>>> import numpy as np
>>> from numpy import linalg as LA
>>> np.set_printoptions(suppress=True, linewidth=140)
>>> J = np.loadtxt("block2.csv", delimiter=",")
>>> J
array([[0., 0., 0., 1., 1., 0., 0., 0., 1., 0., 0., 0., 0.],
       [0., 0., 0., 0., 0., 0., 0., 0., 0., 0., 0., 0., 0.],
       [0., 0., 0., 0., 0., 0., 0., 1., 0., 1., 0., 0., 0.],
       [1., 0., 0., 0., 1., 0., 0., 0., 0., 0., 0., 0., 1.],
       [1., 0., 0., 1., 0., 0., 0., 0., 0., 0., 0., 0., 1.],
       [0., 0., 0., 0., 0., 0., 0., 1., 0., 1., 0., 0., 0.],
       [0., 0., 0., 0., 0., 0., 0., 0., 0., 0., 0., 1., 0.],
       [0., 0., 1., 0., 0., 1., 0., 0., 0., 1., 1., 0., 0.],
       [1., 0., 0., 0., 0., 0., 0., 0., 0., 0., 0., 0., 1.],
       [0., 0., 1., 0., 0., 1., 0., 1., 0., 0., 1., 0., 0.],
       [0., 0., 0., 0., 0., 0., 0., 1., 0., 1., 0., 0., 0.],
       [0., 0., 0., 0., 0., 0., 1., 0., 0., 0., 0., 0., 0.],
       [0., 0., 0., 1., 1., 0., 0., 0., 1., 0., 0., 0., 0.]])
>>> evals, evecs = LA.eigh(J)
>>> evals.round(3) + 0
array([-2.177, -2.   , -1.   , -1.   , -1.   ,  0.   ,  0.   ,  0.   ,  0.   ,  0.322,  1.   ,  2.856,  3.   ])
>>> np.round(LA.svd(J, compute_uv=False), 3) + 0
array([3.   , 2.856, 2.177, 2.   , 1.   , 1.   , 1.   , 1.   , 0.322, 0.   , 0.   , 0.   , 0.   ])
>>> np.round(LA.eigvalsh(J + 4 * np.eye(13)), 3)
array([1.823, 2.   , 3.   , 3.   , 3.   , 4.   , 4.   , 4.   , 4.   , 4.322, 5.   , 6.856, 7.   ])
>>> m1 = np.loadtxt("layer4.csv", delimiter=",")
>>> m1
array([[ 0.105, -0.354,  1.973, -0.011, -0.381,  0.987,  0.33 ,  0.254,  0.217, -0.817, -0.97 ],
       [ 0.046, -0.588,  2.465, -0.2  ,  0.105,  1.539,  0.719,  1.351, -0.025, -1.248, -1.796],
       [ 0.363, -0.28 ,  1.936, -0.052, -0.429,  1.39 ,  0.317,  0.71 , -0.433, -0.84 , -0.714],
       [-0.135, -0.183,  0.363,  0.18 , -0.534, -0.541, -0.222, -1.323,  1.278, -0.012, -0.059],
       [ 0.559, -0.466,  4.654,  0.127, -2.058,  1.143,  0.446, -1.827,  0.836, -1.256, -1.216],
       [ 0.078,  0.116,  1.102,  0.353, -1.414, -1.384, -0.603, -3.382,  1.622,  0.683,  0.646],
       [-0.562, -0.433,  1.301, -0.02 ,  0.001,  0.621,  0.383,  0.488,  1.045, -0.982, -1.352],
       [-0.361,  0.064, -0.919,  0.057,  0.287, -0.475, -0.028,  0.005,  0.27 ,  0.139,  0.097],
       [ 0.256, -0.219,  2.165,  0.068, -1.044,  0.898,  0.385, -0.459,  0.144, -0.943, -0.611],
       [ 0.039, -0.463,  2.708, -0.003, -0.582,  1.095,  0.303,  0.032,  0.6  , -0.929, -1.218],
       [ 0.258, -0.548,  4.427,  0.03 , -1.488,  1.497,  0.613, -0.715,  0.728, -1.523, -1.653],
       [-0.193, -0.565,  4.306,  0.071, -1.973,  1.234,  0.508, -1.387,  1.923, -1.888, -1.617],
       [ 0.019,  0.32 , -0.376,  0.166, -0.706, -1.094, -0.259, -1.853,  0.435,  0.543,  0.805],
       [-0.524,  0.408, -4.447, -0.136,  1.875, -0.585,  0.046,  2.231, -1.31 ,  0.62 ,  0.814],
       [-0.324, -0.012,  0.55 ,  0.13 , -0.495, -0.201,  0.034, -0.851,  0.723, -0.223, -0.246],
       [ 0.055, -0.001, -0.032, -0.084,  0.126,  0.266,  0.136,  0.48 , -0.337, -0.138, -0.064],
       [ 0.428, -0.046,  1.297,  0.094, -0.848,  0.571,  0.321, -0.564, -0.416, -0.501, -0.131],
       [ 0.385,  0.103,  0.902,  0.096, -0.642, -0.139, -0.127, -1.098, -0.135,  0.28 ,  0.293],
       [ 0.311,  0.384, -2.056, -0.062,  0.743, -0.734, -0.242,  0.37 , -1.179,  1.038,  1.1  ],
       [ 0.067,  0.128, -0.171,  0.053, -0.283, -0.348, -0.161, -0.667,  0.131,  0.238,  0.413],
       [-0.223, -0.371,  2.184,  0.186, -1.546,  0.656,  0.217, -1.283,  1.617, -1.318, -0.741],
       [ 0.008, -0.399,  3.369, -0.071, -1.122,  1.479,  0.51 , -0.106,  0.602, -1.438, -1.411],
       [ 0.334,  0.208, -0.036,  0.038, -0.177, -0.677, -0.425, -1.02 , -0.074,  0.846,  0.689],
       [ 0.105, -0.203,  2.392,  0.017, -0.878,  0.804,  0.287, -0.447,  0.329, -0.771, -0.775],
       [ 0.674, -0.357,  4.211,  0.112, -1.911,  1.781,  0.63 , -0.782, -0.128, -1.537, -1.054],
       [-0.229,  0.033, -1.161, -0.069,  1.003, -0.603, -0.048,  0.526, -0.157,  0.593, -0.081],
       [ 0.631, -0.207,  2.891,  0.043, -1.557,  1.051,  0.253, -0.984,  0.029, -0.864, -0.414],
       [ 0.062,  0.355, -1.59 , -0.032,  0.216, -0.155, -0.447,  0.288, -0.612,  0.612,  1.057],
       [-0.371,  0.297, -3.086, -0.285,  1.749, -0.122, -0.125,  2.384, -1.13 ,  0.593,  0.527],
       [ 0.411,  0.106,  0.49 ,  0.085, -0.664,  0.463,  0.169, -0.249, -0.72 , -0.281,  0.268],
       [-0.308,  0.197, -1.398, -0.147,  0.785,  0.136, -0.007,  1.305, -0.601,  0.133,  0.188],
       [-0.383,  0.744, -5.169,  0.152,  1.334, -2.781, -0.874, -0.796, -0.197,  2.262,  2.191]])
>>> np.count_nonzero(m1)
np.int64(352)
>>> m1[32]
Traceback (most recent call last):
  File "<python-input-12>", line 1, in <module>
    m1[32]
    ~~^^^^
IndexError: index 32 is out of bounds for axis 0 with size 32
>>> np.round(LA.svd(m1, compute_uv=False), 3)
array([18.315,  8.09 ,  3.67 ,  1.707,  0.863,  0.463,  0.235,  0.121,  0.057,  0.032,  0.011])
>>> m1[:, 11]
Traceback (most recent call last):
  File "<python-input-14>", line 1, in <module>
    m1[:, 11]
    ~~^^^^^^^
IndexError: index 11 is out of bounds for axis 1 with size 11
>>> np.round(LA.norm(m1), 3)
np.float64(20.452)
>>> m1.shape
(32, 11)
>>> cent = m1[[19, 20]].astype(float)
>>> for _ in range(3):
...     labels = LA.norm(m1[:, None] - cent, axis=-1).argmin(axis=1)
...     cent = np.array([m1[labels == j].mean(axis=0) for j in range(2)])
... 
>>> labels
array([1, 1, 1, 0, 1, 0, 1, 0, 1, 1, 1, 1, 0, 0, 0, 0, 1, 0, 0, 0, 1, 1, 0, 1, 1, 0, 1, 0, 0, 0, 0, 0])
>>> np.round(cent[1] - cent[0], 3)
array([ 0.22 , -0.559,  3.821, -0.003, -1.236,  1.644,  0.602, -0.167,  0.588, -1.59 , -1.553])
>>> np.bincount(labels)
array([17, 15])
>>> Xc = m1 - m1.mean(axis=0)
>>> evecs = LA.svd(Xc)[2][:10]
>>> B = Xc - Xc @ evecs.T @ evecs
>>> LA.norm(B, axis=1).round(6).argmax()
np.int64(24)
>>> np.round((Xc @ evecs.T).std(axis=0), 3)
array([3.069, 1.423, 0.647, 0.296, 0.15 , 0.079, 0.04 , 0.02 , 0.01 , 0.005])
>>> np.round(B.std(axis=0), 3) + 0
array([0.   , 0.001, 0.   , 0.   , 0.   , 0.   , 0.001, 0.   , 0.001, 0.001, 0.   ])
>>> w1 = np.array([[0, -2, -2],
...     [-2, -1, 0],
...     [1, -2, 0],
...     [2, -2, -2],
...     [-2, -1, 2],
...     [-2, 0, -1],
...     [0, 2, -1],
...     [-1, -1, 0],
...     [0, 0, 0],
...     [0, 1, 2],
...     [1, 1, 2]])
>>> c = np.array([8, 8, 8])
>>> hid = np.maximum(m1 @ w1 + c, 0)
>>> LA.matrix_rank(hid)
np.int64(3)
>>> np.round((hid > 0).mean(axis=0), 3)
array([0.938, 0.938, 0.781])
>>> cent = np.array([[2, 1], [1, 2], [2, 3]])
>>> (hid @ cent).round(6).argmax(axis=1)
array([0, 0, 0, 1, 0, 0, 1, 1, 0, 0, 0, 0, 1, 1, 1, 1, 0, 1, 1, 1, 0, 0, 1, 0, 0, 1, 0, 1, 1, 1, 1, 1])
>>> w1 @ cent
array([[ -6, -10],
       [ -5,  -4],
       [  0,  -3],
       [ -2,  -8],
       [ -1,   2],
       [ -6,  -5],
       [  0,   1],
       [ -3,  -3],
       [  0,   0],
       [  5,   8],
       [  7,   9]])
>>> u = np.array([3, -3, -3, 2, 3, 2, 2, -2, 2, -1, -1, 3]) + 0.5
>>> M = np.eye(12) - 2 * np.outer(u, u) / (u @ u)
>>> M.round(3)
array([[ 0.682,  0.227,  0.227, -0.227, -0.318, -0.227, -0.227,  0.136, -0.227,  0.045,  0.045, -0.318],
       [ 0.227,  0.838, -0.162,  0.162,  0.227,  0.162,  0.162, -0.097,  0.162, -0.032, -0.032,  0.227],
       [ 0.227, -0.162,  0.838,  0.162,  0.227,  0.162,  0.162, -0.097,  0.162, -0.032, -0.032,  0.227],
       [-0.227,  0.162,  0.162,  0.838, -0.227, -0.162, -0.162,  0.097, -0.162,  0.032,  0.032, -0.227],
       [-0.318,  0.227,  0.227, -0.227,  0.682, -0.227, -0.227,  0.136, -0.227,  0.045,  0.045, -0.318],
       [-0.227,  0.162,  0.162, -0.162, -0.227,  0.838, -0.162,  0.097, -0.162,  0.032,  0.032, -0.227],
       [-0.227,  0.162,  0.162, -0.162, -0.227, -0.162,  0.838,  0.097, -0.162,  0.032,  0.032, -0.227],
       [ 0.136, -0.097, -0.097,  0.097,  0.136,  0.097,  0.097,  0.942,  0.097, -0.019, -0.019,  0.136],
       [-0.227,  0.162,  0.162, -0.162, -0.227, -0.162, -0.162,  0.097,  0.838,  0.032,  0.032, -0.227],
       [ 0.045, -0.032, -0.032,  0.032,  0.045,  0.032,  0.032, -0.019,  0.032,  0.994, -0.006,  0.045],
       [ 0.045, -0.032, -0.032,  0.032,  0.045,  0.032,  0.032, -0.019,  0.032, -0.006,  0.994,  0.045],
       [-0.318,  0.227,  0.227, -0.227, -0.318, -0.227, -0.227,  0.136, -0.227,  0.045,  0.045,  0.682]])
>>> round(LA.eigvalsh(M).min(), 3)
np.float64(-1.0)
>>> np.all(LA.eigvalsh(M) > 0)
np.False_
>>> [round(float(LA.det(M[:i, :i])), 2) + 0 for i in range(1, 13)]
[0.68, 0.52, 0.36, 0.19, -0.12, -0.29, -0.45, -0.51, -0.67, -0.68, -0.68, -1.0]
>>> B = np.array([[0, 2, 0, 1], [0, 0, 1, 2], [0, 1, 2, 1], [0, 0, 2, 1]])
>>> cent = np.array([[0, -1, 3, 0], [1, -2, 1, 3], [-1, 0, -3, 3], [-1, -2, -2, 2]])
>>> X = np.block([[B, np.zeros((4, 4))], [np.zeros((4, 4)), cent]])
>>> X
array([[ 0.,  2.,  0.,  1.,  0.,  0.,  0.,  0.],
       [ 0.,  0.,  1.,  2.,  0.,  0.,  0.,  0.],
       [ 0.,  1.,  2.,  1.,  0.,  0.,  0.,  0.],
       [ 0.,  0.,  2.,  1.,  0.,  0.,  0.,  0.],
       [ 0.,  0.,  0.,  0.,  0., -1.,  3.,  0.],
       [ 0.,  0.,  0.,  0.,  1., -2.,  1.,  3.],
       [ 0.,  0.,  0.,  0., -1.,  0., -3.,  3.],
       [ 0.,  0.,  0.,  0., -1., -2., -2.,  2.]])
>>> x0 = np.array([-3, -1, 2, 2, -1, 3, 1, -1])
>>> LA.norm(X @ x0) <= LA.norm(X, 2) * LA.norm(x0) + 1e-9
np.True_
>>> X @ np.ones(8)
array([ 3.,  3.,  4.,  3.,  2.,  3., -1., -3.])
>>> X @ np.eye(8)[3]
array([1., 2., 1., 1., 0., 0., 0., 0.])
>>> X @ (2 * x0)
array([  0.,  12.,  10.,  12.,   0., -18., -10., -18.])
>>> np.sign((X @ x0).round(6))
array([ 0.,  1.,  1.,  1.,  0., -1., -1., -1.])
>>> np.einsum("ij,j->i", X, x0)
array([ 0.,  6.,  5.,  6.,  0., -9., -5., -9.])
>>> (X + X.T) / 2
array([[ 0. ,  1. ,  0. ,  0.5,  0. ,  0. ,  0. ,  0. ],
       [ 1. ,  0. ,  1. ,  1. ,  0. ,  0. ,  0. ,  0. ],
       [ 0. ,  1. ,  2. ,  1.5,  0. ,  0. ,  0. ,  0. ],
       [ 0.5,  1. ,  1.5,  1. ,  0. ,  0. ,  0. ,  0. ],
       [ 0. ,  0. ,  0. ,  0. ,  0. ,  0. ,  1. , -0.5],
       [ 0. ,  0. ,  0. ,  0. ,  0. , -2. ,  0.5,  0.5],
       [ 0. ,  0. ,  0. ,  0. ,  1. ,  0.5, -3. ,  0.5],
       [ 0. ,  0. ,  0. ,  0. , -0.5,  0.5,  0.5,  2. ]])
>>> np.round(LA.det(X), 3)
np.float64(0.0)
>>> (X - X.T) / 2
array([[ 0. ,  1. ,  0. ,  0.5,  0. ,  0. ,  0. ,  0. ],
       [-1. ,  0. ,  0. ,  1. ,  0. ,  0. ,  0. ,  0. ],
       [ 0. ,  0. ,  0. , -0.5,  0. ,  0. ,  0. ,  0. ],
       [-0.5, -1. ,  0.5,  0. ,  0. ,  0. ,  0. ,  0. ],
       [ 0. ,  0. ,  0. ,  0. ,  0. , -1. ,  2. ,  0.5],
       [ 0. ,  0. ,  0. ,  0. ,  1. ,  0. ,  0.5,  2.5],
       [ 0. ,  0. ,  0. ,  0. , -2. , -0.5,  0. ,  2.5],
       [ 0. ,  0. ,  0. ,  0. , -0.5, -2.5, -2.5,  0. ]])
>>> LA.determinant(X)
Traceback (most recent call last):
  File "<python-input-56>", line 1, in <module>
    LA.determinant(X)
    ^^^^^^^^^^^^^^
AttributeError: module 'numpy.linalg' has no attribute 'determinant'
>>> X @ X
array([[  0.,   0.,   4.,   5.,   0.,   0.,   0.,   0.],
       [  0.,   1.,   6.,   3.,   0.,   0.,   0.,   0.],
       [  0.,   2.,   7.,   5.,   0.,   0.,   0.,   0.],
       [  0.,   2.,   6.,   3.,   0.,   0.,   0.,   0.],
       [  0.,   0.,   0.,   0.,  -4.,   2., -10.,   6.],
       [  0.,   0.,   0.,   0.,  -6.,  -3.,  -8.,   3.],
       [  0.,   0.,   0.,   0.,   0.,  -5.,   0.,  -3.],
       [  0.,   0.,   0.,   0.,  -2.,   1.,  -3.,  -8.]])
>>> np.allclose(X @ X.T, X.T @ X)
False
>>> np.allclose(X, X.T)
False
>>> np.round(LA.matrix_power(X, 2), 3)
array([[  0.,   0.,   4.,   5.,   0.,   0.,   0.,   0.],
       [  0.,   1.,   6.,   3.,   0.,   0.,   0.,   0.],
       [  0.,   2.,   7.,   5.,   0.,   0.,   0.,   0.],
       [  0.,   2.,   6.,   3.,   0.,   0.,   0.,   0.],
       [  0.,   0.,   0.,   0.,  -4.,   2., -10.,   6.],
       [  0.,   0.,   0.,   0.,  -6.,  -3.,  -8.,   3.],
       [  0.,   0.,   0.,   0.,   0.,  -5.,   0.,  -3.],
       [  0.,   0.,   0.,   0.,  -2.,   1.,  -3.,  -8.]])
>>> np.round(np.sort(np.abs(LA.eigvals(X))), 3)
array([0.   , 0.923, 0.923, 2.022, 2.022, 3.049, 3.049, 3.525])
>>> round(np.abs(LA.eigvals(X)).max(), 3)
np.float64(3.525)
